$ python3 -q
>>> import numpy as np
>>> np.set_printoptions(suppress=True, linewidth=140)
>>> J = np.abs(np.array([[0, 2, -2], [-3, -3, -2], [-2, -3, 2]])) + np.eye(3)
>>> J = J / J.sum(axis=1, keepdims=True)
>>> J.round(3)
array([[0.2  , 0.4  , 0.4  ],
       [0.333, 0.444, 0.222],
       [0.25 , 0.375, 0.375]])
>>> # row-stochastic, so 1 is an eigenvalue
>>> np.round(np.linalg.matrix_power(J, 2), 3)
array([[0.273, 0.408, 0.319],
       [0.27 , 0.414, 0.315],
       [0.269, 0.407, 0.324]])
>>> np.round(J.sum(axis=1), 3)
array([1., 1., 1.])
>>> np.round(np.linalg.matrix_power(J, 100), 3)
array([[0.271, 0.41 , 0.319],
       [0.271, 0.41 , 0.319],
       [0.271, 0.41 , 0.319]])
>>> np.round(np.sort(np.abs(np.linalg.eigvals(J)))[::-1], 3)
array([1.   , 0.085, 0.065])
>>> p = np.eye(3)[1]
>>> for _ in range(5):
...     p = p @ J
...     print(p.round(3))
... 
[0.333 0.444 0.222]
[0.27  0.414 0.315]
[0.271 0.411 0.318]
[0.271 0.41  0.319]
[0.271 0.41  0.319]
>>> rng = np.random.default_rng(65276)
>>> other = J + rng.integers(-2, 3, (3, 1)) @ rng.integers(-2, 3, (1, 3))
>>> other.round(3)
array([[ 4.2  , -1.6  , -3.6  ],
       [-3.667,  2.444,  4.222],
       [-3.75 ,  2.375,  4.375]])
>>> print(np.linalg.matrix_rank(other - J, tol=1e-8))
1
>>> other - J
array([[ 4., -2., -4.],
       [-4.,  2.,  4.],
       [-4.,  2.,  4.]])
>>> print(np.round(np.linalg.svd(other - J, compute_uv=False), 3) + 0)
[10.392  0.     0.   ]
>>> K = np.load("sample4.npy")
>>> K
array([[ -5,   2,   1],
       [  1,  -4,   0],
       [  2,   2, -13]])
>>> other = np.array([[5, 2], [1, 1], [1, 3]])
>>> print(np.vstack([K, other.T]).shape)
(5, 3)
>>> np.linalg.matrix_rank(np.vstack([K, other.T]))
np.int64(3)
>>> np.einsum("ij->j", K)
array([ -2,   0, -12])
>>> np.einsum("ik,kj->ji", K, other)
array([[-22,   1,  -1],
       [ -5,  -2, -33]])
>>> other @ K
Traceback (most recent call last):
  File "<python-input-25>", line 1, in <module>
    other @ K
    ~~~~~~^~~
ValueError: matmul: Input operand 1 has a mismatch in its core dimension 0, with gufunc signature (n?,k),(k,m?)->(n?,m?) (size 3 is different from 2)
>>> np.einsum("ij,ji->", K, K)
np.int64(218)
>>> round(np.linalg.det(K[::-1]), 3)
np.float64(224.0)
>>> labels = rng.permutation(3)
>>> print(labels)
[2 0 1]
>>> other = K[labels][:, labels]
>>> round(np.linalg.det(other), 3), round(float(np.linalg.det(K[labels])), 3)
(np.float64(-224.0), -224.0)
>>> np.allclose(other, K)
False
>>> mat = np.loadtxt("out17.csv", delimiter=",")
>>> mat
array([[ 0., 49.,  0.],
       [ 0., 79.,  0.],
       [ 0., 60.,  0.],
       [ 0., 33.,  0.],
       [ 0., 14.,  0.],
       [ 0., 63.,  0.],
       [ 0., 52.,  0.],
       [ 0., 68.,  0.],
       [ 0.,  7.,  0.],
       [ 0., 16.,  0.],
       [ 0., 71.,  0.],
       [ 0., 50.,  0.],
       [ 0., 34.,  0.],
       [ 0., 30.,  0.],
       [ 0., 30.,  0.],
       [ 0., 35.,  0.],
       [ 0., 67.,  0.],
       [ 0., 71.,  0.],
       [ 0., 64.,  0.],
       [ 0., 84.,  0.],
       [ 0.,  0.,  1.],
       [ 0., 76.,  0.],
       [ 0., 47.,  0.],
       [ 0., 65.,  0.],
       [ 0., 73.,  0.],
       [ 0., 41.,  0.],
       [ 0., 58.,  0.],
       [ 0., 24.,  0.],
       [ 0., 31.,  0.],
       [ 0., 58.,  0.],
       [ 0., 49.,  0.],
       [ 0., 36.,  0.],
       [ 0., 54.,  0.],
       [ 0., 60.,  0.],
       [ 0., 32.,  0.],
       [ 0., 47.,  0.],
       [ 0., 76.,  0.],
       [ 0.,  0.,  1.],
       [ 0., 15.,  0.],
       [ 0., 56.,  0.],
       [ 0., 29.,  0.]])
>>> [round(float(x), 3) for x in np.linalg.svd(mat, compute_uv=False)[:3]]
[329.305, 1.414, 0.0]
>>> print(np.linalg.cond(mat) > 100)
True
>>> round(np.linalg.norm(mat, 2) / np.linalg.norm(mat), 3)
np.float64(1.0)
>>> U, sv, Vt = np.linalg.svd(mat)
>>> np.argmax(sv[:-1] / (sv[1:] + 1e-6)) + 1
np.int64(2)
>>> sv.round(3)
array([329.305,   1.414,   0.   ])
>>> other = U[:, :2] @ np.diag(sv[:2]) @ Vt[:2]
>>> round(np.linalg.norm(mat - other, 2), 3), sv[2]
(np.float64(0.0), np.float64(0.0))
>>> other.round(3)
array([[ 0., 49.,  0.],
       [ 0., 79.,  0.],
       [ 0., 60.,  0.],
       [ 0., 33.,  0.],
       [ 0., 14.,  0.],
       [ 0., 63.,  0.],
       [ 0., 52.,  0.],
       [ 0., 68.,  0.],
       [ 0.,  7.,  0.],
       [ 0., 16.,  0.],
       [ 0., 71.,  0.],
       [ 0., 50.,  0.],
       [ 0., 34.,  0.],
       [ 0., 30.,  0.],
       [ 0., 30.,  0.],
       [ 0., 35.,  0.],
       [ 0., 67.,  0.],
       [ 0., 71.,  0.],
       [ 0., 64.,  0.],
       [ 0., 84.,  0.],
       [ 0.,  0.,  1.],
       [ 0., 76.,  0.],
       [ 0., 47.,  0.],
       [ 0., 65.,  0.],
       [ 0., 73.,  0.],
       [ 0., 41.,  0.],
       [ 0., 58.,  0.],
       [ 0., 24.,  0.],
       [ 0., 31.,  0.],
       [ 0., 58.,  0.],
       [ 0., 49.,  0.],
       [ 0., 36.,  0.],
       [ 0., 54.,  0.],
       [ 0., 60.,  0.],
       [ 0., 32.,  0.],
       [ 0., 47.,  0.],
       [ 0., 76.,  0.],
       [ 0.,  0.,  1.],
       [ 0., 15.,  0.],
       [ 0., 56.,  0.],
       [ 0., 29.,  0.]])
>>> np.linalg.matrix_rank(other)
np.int64(2)
>>> U, sv, Vt = np.linalg.svd(other)
>>> evecs = Vt[:(sv > 1e-8).sum()]
>>> x = other[3] + 3 * other[32] + rng.integers(2) * np.eye(3)[1]
>>> x.round(3)
array([  0., 195.,   0.])
>>> np.round(np.diag(evecs.T @ evecs), 3)
array([0., 1., 1.])
>>> np.allclose(evecs.T @ evecs @ x, x)
True
>>> np.linalg.matrix_rank(np.vstack([other, x]))
np.int64(2)
>>> print(np.round(evecs.T @ evecs, 3))
[[0. 0. 0.]
 [0. 1. 0.]
 [0. 0. 1.]]
>>> x = np.array([0, 1, 2])
>>> mat @ x
array([49., 79., 60., 33., 14., 63., 52., 68.,  7., 16., 71., 50., 34., 30., 30., 35., 67., 71., 64., 84.,  2., 76., 47., 65., 73., 41.,
       58., 24., 31., 58., 49., 36., 54., 60., 32., 47., 76.,  2., 15., 56., 29.])
>>> (mat * x).sum(axis=1)
array([49., 79., 60., 33., 14., 63., 52., 68.,  7., 16., 71., 50., 34., 30., 30., 35., 67., 71., 64., 84.,  2., 76., 47., 65., 73., 41.,
       58., 24., 31., 58., 49., 36., 54., 60., 32., 47., 76.,  2., 15., 56., 29.])
>>> np.linalg.norm(mat @ x) <= np.linalg.norm(mat, 2) * np.linalg.norm(x) + 1e-9
np.True_
>>> np.einsum("ij,j->i", mat, x)
array([49., 79., 60., 33., 14., 63., 52., 68.,  7., 16., 71., 50., 34., 30., 30., 35., 67., 71., 64., 84.,  2., 76., 47., 65., 73., 41.,
       58., 24., 31., 58., 49., 36., 54., 60., 32., 47., 76.,  2., 15., 56., 29.])
>>> A = np.loadtxt("run12.csv", delimiter=",")
>>> print(A)
[[ 0.991 -0.544 -0.99  -0.991 -0.493  0.53  -0.843  0.207 -0.9    0.226]
 [-0.38  -0.954  0.969 -0.159  0.08   0.867 -0.235 -0.938 -0.996 -0.821]
 [ 0.197 -0.04  -0.197 -0.197 -0.04   0.04  -0.09   0.02  -0.1    0.02 ]
 [-0.38   0.943 -0.778  0.706  0.08  -0.856  0.493  0.885  0.996  0.726]
 [-0.947  0.994 -0.345  0.987  0.345 -0.974  0.874  0.963  1.     0.851]
 [-0.537  0.493  0.235  0.617  0.119 -0.397  0.345  0.291  0.77   0.178]
 [-0.862  0.92   0.159  0.933  0.254 -0.837  0.701  0.766  0.994  0.558]
 [ 0.834 -0.235 -0.834 -0.834 -0.235  0.235 -0.493  0.119 -0.537  0.119]
 [ 0.947 -0.956 -0.446 -0.978 -0.345  0.898 -0.814 -0.814 -0.998 -0.604]
 [ 0.987 -0.962 -0.845 -0.994 -0.462  0.914 -0.894 -0.766 -0.999 -0.53 ]
 [ 0.991 -0.973 -0.867 -0.996 -0.493  0.934 -0.915 -0.804 -0.999 -0.572]
 [-0.38   0.967 -0.856  0.744  0.08  -0.901  0.537  0.927  0.998  0.793]
 [ 0.97  -0.07  -0.984 -0.964 -0.397  0.168 -0.701  0.47  -0.422  0.388]
 [-0.537 -0.696  0.894  0.31   0.119  0.523  0.06  -0.716 -0.881 -0.551]
 [-0.716 -0.03   0.793  0.686  0.178 -0.03   0.345 -0.264  0.09  -0.207]
 [ 0.716 -0.879  0.119 -0.845 -0.178  0.774 -0.578 -0.731 -0.986 -0.53 ]
 [ 0.947  0.327 -0.984 -0.922 -0.345 -0.139 -0.578  0.653  0.291  0.523]
 [-0.905 -0.188  0.958  0.876  0.291  0.05   0.515 -0.515 -0.09  -0.405]
 [ 0.604  0.07  -0.706 -0.565 -0.139 -0.01  -0.264  0.245  0.01   0.188]
 [-0.462 -0.245  0.664  0.38   0.1    0.149  0.149 -0.336 -0.336 -0.245]
 [ 0.987 -0.914 -0.922 -0.993 -0.462  0.848 -0.874 -0.572 -0.996 -0.336]
 [-0.716 -0.422  0.894  0.617  0.178  0.264  0.264 -0.558 -0.558 -0.422]
 [-0.862 -0.09   0.922  0.834  0.254 -0.01   0.47  -0.405  0.05  -0.319]
 [-0.947  0.726  0.867  0.961  0.345 -0.641  0.731  0.291  0.953  0.139]
 [ 0.834 -0.793 -0.446 -0.894 -0.235  0.686 -0.617 -0.537 -0.967 -0.345]
 [-0.462  0.701 -0.159  0.617  0.1   -0.572  0.371  0.544  0.917  0.371]
 [-0.947 -0.197  0.979  0.927  0.345  0.04   0.598 -0.578 -0.06  -0.462]
 [-0.537  0.675  0.     0.664  0.119 -0.551  0.397  0.493  0.905  0.327]
 [-0.762  0.974 -0.592  0.915  0.197 -0.922  0.701  0.919  0.999  0.77 ]
 [-0.462 -0.245  0.664  0.38   0.1    0.149  0.149 -0.336 -0.336 -0.245]
 [ 0.995  0.793 -1.    -0.987 -0.537 -0.537 -0.757  0.94   0.881  0.851]
 [ 0.     0.273 -0.235  0.08   0.    -0.197  0.06   0.235  0.446  0.159]
 [ 0.604  0.336 -0.808 -0.508 -0.139 -0.207 -0.207  0.454  0.454  0.336]]
>>> cen = (A - A.mean(axis=0)) / A.std(axis=0)
>>> np.round(cen.std(axis=0), 3)
array([1., 1., 1., 1., 1., 1., 1., 1., 1., 1.])
>>> print(np.argwhere(np.abs(cen) > 2))
[]
>>> coef = np.linalg.lstsq(np.delete(cen, 9, axis=1), cen[:, 9])[0]
>>> round(1 - np.var(cen[:, 9] - np.delete(cen, 9, axis=1) @ coef), 3)
np.float64(0.999)
